>>> import numpy as np
>>> from numpy import linalg as LA
>>> np.set_printoptions(precision=4, suppress=True, linewidth=160, floatmode="fixed")
>>> A = np.abs(np.array([[1, 3, -2, -3, 1],
...     [1, -1, 2, 0, -1],
...     [2, -3, -3, 1, 2],
...     [-2, 1, 0, 1, 3],
...     [1, 2, 3, 0, -2]])) + np.eye(5)
>>> A = A / A.sum(axis=1, keepdims=True)
>>> A
array([[0.1818, 0.2727, 0.1818, 0.2727, 0.0909],
       [0.1667, 0.3333, 0.3333, 0.0000, 0.1667],
       [0.1667, 0.2500, 0.3333, 0.0833, 0.1667],
       [0.2500, 0.1250, 0.0000, 0.2500, 0.3750],
       [0.1111, 0.2222, 0.3333, 0.0000, 0.3333]])
>>> # a transition matrix
>>> r0 = np.array([3, 1, 3, 3, 1])
>>> other = A + np.outer(r0, np.eye(5)[1])
>>> other
array([[0.1818, 3.2727, 0.1818, 0.2727, 0.0909],
       [0.1667, 1.3333, 0.3333, 0.0000, 0.1667],
       [0.1667, 3.2500, 0.3333, 0.0833, 0.1667],
       [0.2500, 3.1250, 0.0000, 0.2500, 0.3750],
       [0.1111, 1.2222, 0.3333, 0.0000, 0.3333]])
>>> LA.matrix_rank(LA.inv(other) - LA.inv(A), tol=1e-8)
np.int64(1)
>>> round(float(LA.det(other) / LA.det(A)), 4), round(float(1 + LA.solve(A, r0)[1]), 4)
(-14.8571, -14.8571)
>>> x0 = np.array([1, 4, 3, 2, 0])
>>> y = A @ x0
>>> c, lr = np.zeros(5), 1 / LA.norm(A, 2) ** 2
>>> for i in range(20):
...     c -= lr * A.T @ (A @ c - y)
...     if i % 5 == 0: print(i, round(LA.norm(A @ c - y), 4))
... 
0 0.7642
5 0.497
10 0.3406
15 0.2394
>>> np.round(LA.cond(A), 4)
np.float64(24.3832)
>>> X = np.loadtxt("case8.csv", delimiter=",")
>>> X
array([[ -2.0000,   1.0000,   1.0000,  -2.0000,   1.0000,   2.0000,  -2.0000,  -2.0000,   2.0000,   0.0000,   0.0000],
       [  0.0000, -40.0000,   2.0000,  -1.0000,   1.0000,   1.0000,  -1.0000,   1.0000,  -1.0000,  -1.0000,  -1.0000],
       [ -1.0000,   0.0000, -41.0000,  -1.0000,  -2.0000,  -2.0000,   0.0000,   2.0000,  -2.0000,   2.0000,  -2.0000],
       [  2.0000,   1.0000,   2.0000, -59.0000,  -2.0000,  -1.0000,  -1.0000,  -1.0000,  -1.0000,   2.0000,   2.0000],
       [  1.0000,   1.0000,  -1.0000,  -1.0000,  38.0000,   1.0000,   0.0000,  -2.0000,   2.0000,   2.0000,  -2.0000],
       [ -2.0000,   1.0000,  -2.0000,  -2.0000,   2.0000,  42.0000,  -1.0000,   2.0000,   1.0000,  -2.0000,  -1.0000],
       [  1.0000,   0.0000,  -2.0000,  -2.0000,  -2.0000,  -1.0000, -18.0000,  -2.0000,   1.0000,  -1.0000,   0.0000],
       [  1.0000,   0.0000,  -1.0000,  -1.0000,   2.0000,   0.0000,  -1.0000,  39.0000,   0.0000,   2.0000,   1.0000],
       [ -2.0000,   0.0000,   0.0000,   0.0000,   0.0000,   1.0000,   2.0000,  -2.0000,  39.0000,  -1.0000,   0.0000],
       [  2.0000,   1.0000,   1.0000,   2.0000,   1.0000,  -2.0000,   1.0000,  -2.0000,  -2.0000, -22.0000,   0.0000],
       [ -2.0000,   2.0000,  -2.0000,   1.0000,  -2.0000,   2.0000,  -2.0000,   0.0000,   2.0000,   1.0000, -59.0000]])
>>> r0 = np.array([5, -4, -3, 3, -3, 4, -1, 2, 1, 1, -2])
>>> other = X + np.outer(r0, np.eye(11)[0])
>>> LA.matrix_rank(other - X)
np.int64(1)
>>> LA.matrix_rank(LA.inv(other) - LA.inv(X), tol=1e-8)
np.int64(1)
>>> rng = np.random.default_rng(508230)
>>> lab = rng.permutation(11)
>>> lab
array([10,  7,  4,  9,  8,  1,  5,  0,  3,  2,  6])
>>> other = X[lab][:, lab]
>>> np.diag(other)
array([-59.0000,  39.0000,  38.0000, -22.0000,  39.0000, -40.0000,  42.0000,  -2.0000, -59.0000, -41.0000, -18.0000])
>>> np.sort(np.abs(LA.eigvals(other)))
array([ 2.0160, 18.2807, 21.5574, 37.4940, 38.9105, 38.9105, 40.5430, 40.5430, 42.9323, 57.8115, 60.3637])
>>> other
array([[-59.0000,   0.0000,  -2.0000,   1.0000,   2.0000,   2.0000,   2.0000,  -2.0000,   1.0000,  -2.0000,  -2.0000],
       [  1.0000,  39.0000,   2.0000,   2.0000,   0.0000,   0.0000,   0.0000,   1.0000,  -1.0000,  -1.0000,  -1.0000],
       [ -2.0000,  -2.0000,  38.0000,   2.0000,   2.0000,   1.0000,   1.0000,   1.0000,  -1.0000,  -1.0000,   0.0000],
       [  0.0000,  -2.0000,   1.0000, -22.0000,  -2.0000,   1.0000,  -2.0000,   2.0000,   2.0000,   1.0000,   1.0000],
       [  0.0000,  -2.0000,   0.0000,  -1.0000,  39.0000,   0.0000,   1.0000,  -2.0000,   0.0000,   0.0000,   2.0000],
       [ -1.0000,   1.0000,   1.0000,  -1.0000,  -1.0000, -40.0000,   1.0000,   0.0000,  -1.0000,   2.0000,  -1.0000],
       [ -1.0000,   2.0000,   2.0000,  -2.0000,   1.0000,   1.0000,  42.0000,  -2.0000,  -2.0000,  -2.0000,  -1.0000],
       [  0.0000,  -2.0000,   1.0000,   0.0000,   2.0000,   1.0000,   2.0000,  -2.0000,  -2.0000,   1.0000,  -2.0000],
       [  2.0000,  -1.0000,  -2.0000,   2.0000,  -1.0000,   1.0000,  -1.0000,   2.0000, -59.0000,   2.0000,  -1.0000],
       [ -2.0000,   2.0000,  -2.0000,   2.0000,  -2.0000,   0.0000,  -2.0000,  -1.0000,  -1.0000, -41.0000,   0.0000],
       [  0.0000,  -2.0000,  -2.0000,  -1.0000,   1.0000,   0.0000,  -1.0000,   1.0000,  -2.0000,  -2.0000, -18.0000]])
>>> other = X / np.sqrt((X ** 2).mean(axis=1, keepdims=True))
>>> LA.matrix_rank(other) == LA.matrix_rank(X)
np.True_
>>> other[10]
array([-0.1119,  0.1119, -0.1119,  0.0560, -0.1119,  0.1119, -0.1119,  0.0000,  0.1119,  0.0560, -3.3024])
>>> LA.matrix_rank(X - X.mean(axis=1, keepdims=True))
np.int64(10)
>>> x0 = np.array([1, -2, -1, -1, 3, 1, 0, -3, 2, -1, -3])
>>> y = X @ x0
>>> y
array([  12.0000,   82.0000,   27.0000,   43.0000,  130.0000,   49.0000,    7.0000, -113.0000,   84.0000,   22.0000,  171.0000])
>>> np.round(LA.solve(X, X[:, 5]), 4) + 0
array([0.0000, 0.0000, 0.0000, 0.0000, 0.0000, 1.0000, 0.0000, 0.0000, 0.0000, 0.0000, 0.0000])
>>> np.round(LA.solve(X.T, X[10]), 4) + 0
array([0.0000, 0.0000, 0.0000, 0.0000, 0.0000, 0.0000, 0.0000, 0.0000, 0.0000, 0.0000, 1.0000])
>>> E = np.loadtxt("x.csv", delimiter=",")
>>> E
array([[ 0.5475, -0.4563, -0.1369,  0.1369,  0.0456],
       [-0.4563,  0.3802,  0.1141, -0.1141, -0.0380],
       [-0.1369,  0.1141,  0.0342, -0.0342, -0.0114],
       [ 0.1369, -0.1141, -0.0342,  0.0342,  0.0114],
       [ 0.0456, -0.0380, -0.0114,  0.0114,  0.0038]])
>>> np.allclose(E[:-1].T @ LA.lstsq(E[:-1].T, E[-1])[0], E[-1])
True
>>> E @ LA.pinv(E) @ E
array([[ 0.5475, -0.4563, -0.1369,  0.1369,  0.0456],
       [-0.4563,  0.3802,  0.1141, -0.1141, -0.0380],
       [-0.1369,  0.1141,  0.0342, -0.0342, -0.0114],
       [ 0.1369, -0.1141, -0.0342,  0.0342,  0.0114],
       [ 0.0456, -0.0380, -0.0114,  0.0114,  0.0038]])
>>> r0, g = X[6], X[5]
>>> r0 @ g
np.float64(-23.0)
>>> p = (r0 @ g) / (r0 @ r0) * r0
>>> np.outer(r0, g)
array([[  -2.0000,    1.0000,   -2.0000,   -2.0000,    2.0000,   42.0000,   -1.0000,    2.0000,    1.0000,   -2.0000,   -1.0000],
       [  -0.0000,    0.0000,   -0.0000,   -0.0000,    0.0000,    0.0000,   -0.0000,    0.0000,    0.0000,   -0.0000,   -0.0000],
       [   4.0000,   -2.0000,    4.0000,    4.0000,   -4.0000,  -84.0000,    2.0000,   -4.0000,   -2.0000,    4.0000,    2.0000],
       [   4.0000,   -2.0000,    4.0000,    4.0000,   -4.0000,  -84.0000,    2.0000,   -4.0000,   -2.0000,    4.0000,    2.0000],
       [   4.0000,   -2.0000,    4.0000,    4.0000,   -4.0000,  -84.0000,    2.0000,   -4.0000,   -2.0000,    4.0000,    2.0000],
       [   2.0000,   -1.0000,    2.0000,    2.0000,   -2.0000,  -42.0000,    1.0000,   -2.0000,   -1.0000,    2.0000,    1.0000],
       [  36.0000,  -18.0000,   36.0000,   36.0000,  -36.0000, -756.0000,   18.0000,  -36.0000,  -18.0000,   36.0000,   18.0000],
       [   4.0000,   -2.0000,    4.0000,    4.0000,   -4.0000,  -84.0000,    2.0000,   -4.0000,   -2.0000,    4.0000,    2.0000],
       [  -2.0000,    1.0000,   -2.0000,   -2.0000,    2.0000,   42.0000,   -1.0000,    2.0000,    1.0000,   -2.0000,   -1.0000],
       [   2.0000,   -1.0000,    2.0000,    2.0000,   -2.0000,  -42.0000,    1.0000,   -2.0000,   -1.0000,    2.0000,    1.0000],
       [  -0.0000,    0.0000,   -0.0000,   -0.0000,    0.0000,    0.0000,   -0.0000,    0.0000,    0.0000,   -0.0000,   -0.0000]])
>>> LA.matrix_rank(np.outer(r0, g))
np.int64(1)
>>> np.round(LA.norm(r0 + g) ** 2 + LA.norm(r0 - g) ** 2, 4)
np.float64(4272.0)
>>> g - p
array([-1.9331,  1.0000, -2.1337, -2.1337,  1.8663, 41.9331, -2.2035,  1.8663,  1.0669, -2.0669, -1.0000])
>>> proj = np.triu(np.array([[5, -1, 5, -3, 3],
...     [5, 1, 3, 4, -1],
...     [-3, 2, -4, 0, -3],
...     [-1, 5, -2, 1, 3],
...     [-3, 2, -5, 2, -2]]), 1) + np.eye(5)
>>> other = proj @ E @ LA.inv(proj)
>>> LA.matrix_rank(other)
np.int64(1)
>>> Uu, sigma, vt = LA.svd(E)
>>> evecs = vt[:(sigma > 1e-8).sum()]
>>> x0 = E[0] + 5 * E[1] + rng.integers(2) * np.eye(5)[3]
>>> x0
array([-1.7338,  1.4449,  0.4335,  0.5665, -0.1445])
>>> LA.matrix_rank(np.vstack([E, x0]))
np.int64(2)
>>> round(LA.norm(x0 - evecs.T @ evecs @ x0), 4)
np.float64(0.9827)
>>> evecs.T @ evecs
array([[ 0.5475, -0.4563, -0.1369,  0.1369,  0.0456],
       [-0.4563,  0.3802,  0.1141, -0.1141, -0.0380],
       [-0.1369,  0.1141,  0.0342, -0.0342, -0.0114],
       [ 0.1369, -0.1141, -0.0342,  0.0342,  0.0114],
       [ 0.0456, -0.0380, -0.0114,  0.0114,  0.0038]])
>>> Z = np.array([[0, 1, 1, -6, -4, -8, 8],
...     [9, -8, -1, 1, -8, -2, 4],
...     [6, -3, -3, 7, -7, -7, -7]])
>>> K = np.repeat(Z, 20 // 3, axis=0)
>>> K = K + 0.02 * rng.normal(size=K.shape)
>>> K
array([[-0.0006,  0.9783,  0.9942, -6.0121, -3.9857, -8.0036,  7.9897],
       [ 0.0005,  0.9924,  1.0109, -6.0039, -3.9970, -8.0321,  7.9824],
       [ 0.0194,  0.9979,  0.9879, -6.0063, -4.0204, -7.9957,  7.9804],
       [-0.0070,  1.0332,  0.9777, -5.9785, -4.0065, -8.0037,  7.9955],
       [ 0.0028,  1.0207,  1.0185, -5.9861, -3.9849, -7.9949,  8.0022],
       [ 0.0069,  1.0213,  1.0013, -6.0001, -4.0229, -8.0004,  8.0427],
       [ 8.9691, -8.0145, -1.0360,  0.9822, -7.9742, -2.0078,  3.9611],
       [ 9.0030, -8.0108, -1.0300,  1.0168, -8.0360, -2.0195,  3.9954],
       [ 9.0287, -7.9960, -0.9906,  1.0175, -7.9554, -1.9712,  3.9980],
       [ 8.9927, -8.0063, -0.9704,  1.0245, -7.9816, -2.0322,  4.0012],
       [ 8.9955, -7.9912, -0.9973,  0.9743, -8.0164, -1.9933,  3.9724],
       [ 9.0052, -7.9921, -1.0179,  0.9880, -8.0162, -1.9990,  3.9636],
       [ 6.0296, -2.9781, -2.9921,  7.0138, -7.0026, -7.0144, -6.9837],
       [ 5.9968, -2.9787, -2.9839,  6.9899, -6.9806, -6.9863, -6.9925],
       [ 5.9954, -3.0145, -3.0140,  7.0103, -7.0074, -7.0033, -7.0092],
       [ 6.0030, -3.0020, -2.9951,  7.0322, -6.9517, -7.0052, -6.9770],
       [ 5.9861, -3.0333, -3.0157,  7.0064, -6.9991, -6.9865, -6.9808],
       [ 5.9925, -3.0141, -3.0067,  6.9601, -6.9753, -7.0005, -7.0100]])
>>> Ac = K - K.mean(axis=0)
>>> evecs = LA.svd(Ac)[2][:3]
>>> other = Ac - Ac @ evecs.T @ evecs
>>> other.std(axis=0)
array([0.0095, 0.0134, 0.0112, 0.0085, 0.0184, 0.0130, 0.0089])
>>> np.diag(evecs.T @ evecs)
array([0.3881, 0.4803, 0.2224, 0.7283, 0.1963, 0.2261, 0.7586])
>>> round(LA.norm(other) / LA.norm(Ac), 4)
np.float64(0.0031)
>>> LA.norm(other, axis=1).round(6).argmax()
np.int64(7)
